>>> import numpy as np
>>> from numpy import linalg as LA
>>> np.set_printoptions(suppress=True, linewidth=100)
>>> def rd(a):
...     return np.round(a, 1) + 0
... 
>>> M = np.loadtxt("arr.csv", delimiter=",")
>>> print(M)
[[  0.3  -1.2  -0.8  -1.   -1.1  -0.2   0.6  -1.6  -0.3]
 [ -1.   -0.8  -1.5   0.4   1.5   0.5  -1.3   0.7  -0.1]
 [ -0.2  -0.2   1.4  -0.4  -1.5   0.5   1.1   0.2  -0.5]
 [  0.3  -0.8  -0.9  -0.7  -0.1   0.7   1.4  -1.    0.2]
 [  1.5   1.6  -0.7  -0.9   0.5   0.3  -0.2   0.4  -1.1]
 [  0.4   1.2  -0.5  -1.7  -0.6   0.   -0.1  -0.1  -1.5]
 [  0.7  -1.    1.    0.1  -0.6   0.8  -0.3  -1.1  -0.1]
 [ -1.5  -0.7   0.1   0.6  -1.8   0.6   0.   -0.3   0.6]
 [  0.1   0.2   1.3  -0.8   0.3   0.8   0.8   1.1  -0.6]
 [  0.5  -0.8  -0.8  -0.4  -0.2   0.3   0.9   0.9   0.2]
 [  1.1   1.   -1.2   0.9  -0.7  -2.1  -0.2  -0.7  -0.9]
 [  0.3  -0.3  -0.6   0.3   0.1   1.3  -0.4  -0.3   1.1]
 [  0.5   0.8   1.   -0.4   0.   -0.2  -0.4   0.4  -0.3]
 [  0.9   0.7  -0.2   0.3   0.2   1.1  -1.4   0.6   0.2]
 [  0.1  -0.3  -0.4   1.6   2.7   0.3   0.5   1.1  -0.3]
 [ -0.6   1.2   0.6  -0.2   0.5   2.   -0.7  -1.2   0. ]
 [ -0.9   0.8   0.2   0.3  -1.9  -0.7   0.6   1.3  -0.3]
 [  0.4  -2.5  -1.5  -1.    0.6   1.6  -0.8   1.   -0.4]
 [  2.2   0.5  -0.9  -1.9  -2.1   1.    0.5  -0.8   0. ]
 [ -0.8  -0.2   1.2  -1.5  -0.2  -0.3   1.3   0.5  -1.1]
 [  0.6   0.9   0.3   0.2  -1.4  -0.9   2.2  -1.3  -1.4]
 [ -0.3   0.6  -0.7   1.    0.7   0.6   0.7  -1.9  -1.7]
 [  1.5  -0.9   0.3  -0.2  -1.5   0.8   0.3  -0.4  -1. ]
 [ -4.    0.    2.  -14.    6.    4.  -18.   -2.  -20. ]
 [  0.6  -0.9   2.9   0.1   1.2  -0.3  -0.1  -1.2   0.8]]
>>> dist = LA.norm(M[:, None] - M[None], axis=-1)
>>> print(np.unravel_index(dist.round(6).argmax(), dist.shape))
(np.int64(20), np.int64(23))
>>> print(dist.shape)
(25, 25)
>>> print(rd(LA.norm(M - M.mean(axis=0), axis=1)))
[ 2.8  3.2  2.8  2.8  2.5  1.9  2.3  3.4  2.4  2.6  3.8  2.7  1.9  2.5  4.1  2.7  3.5  3.5  3.8
  2.7  3.8  3.1  2.5 30.1  4.1]
>>> print(np.flatnonzero(dist[5] < dist.mean() / 2))
[ 4  5 12]
>>> print(rd(LA.norm(M, axis=1)))
[ 2.7  3.   2.5  2.4  2.8  2.7  2.2  2.7  2.3  1.9  3.3  1.9  1.6  2.2  3.4  2.9  2.8  3.8  4.
  2.8  3.5  3.1  2.7 31.6  3.6]
>>> other = np.c_[M[:, :4] @ np.array([[-3, -3, 3, -1], [3, 0, 2, 1], [2, -2, 3, 2], [3, 1, -2, -1]]), np.array([1, 2, 2, 1, 1, 0, 2, 0, 0, 1, 0, 2, 0, 2, 1, 2, 2, 1, 0, 2, 1, 0, 2, 2, 1])]
>>> print(rd(other))
[[ -9.1  -0.3  -1.9  -2.1   1. ]
 [ -1.2   6.4  -9.9  -3.2   2. ]
 [  1.6  -2.6   4.    3.2   2. ]
 [ -7.2   0.2  -2.   -2.2   1. ]
 [ -3.8  -4.    7.4  -0.4   1. ]
 [ -3.7  -1.9   5.5   1.5   0. ]
 [ -2.8  -4.    2.9   0.2   2. ]
 [  4.4   4.9  -6.8   0.4   0. ]
 [  0.5  -3.7   6.2   3.5   0. ]
 [ -6.7  -0.3  -1.7  -2.5   1. ]
 [  0.    0.   -0.1  -3.4   0. ]
 [ -2.1   0.6  -2.1  -2.1   2. ]
 [  1.7  -3.9   6.9   2.7   0. ]
 [ -0.1  -2.    2.9  -0.9   2. ]
 [  2.8   2.1  -4.7  -2.8   1. ]
 [  6.    0.4   2.8   3.2   2. ]
 [  6.4   2.6  -1.1   1.8   2. ]
 [-14.7   0.8  -6.3  -4.9   1. ]
 [-12.6  -6.7   8.7  -1.6   0. ]
 [ -0.3  -1.5   3.8   4.5   2. ]
 [  2.1  -2.2   4.1   0.7   1. ]
 [  4.3   3.3  -3.8  -1.5   0. ]
 [ -7.2  -5.3   4.   -1.6   2. ]
 [-26.   -6.   22.   22.    2. ]
 [  1.6  -7.5   8.5   4.2   1. ]]
>>> print(rd(LA.norm(LA.qr(M)[0].T @ other, axis=0) ** 2 / ((other ** 2).sum(axis=0) + 1e-12)))
[1.  1.  1.  1.  0.4]
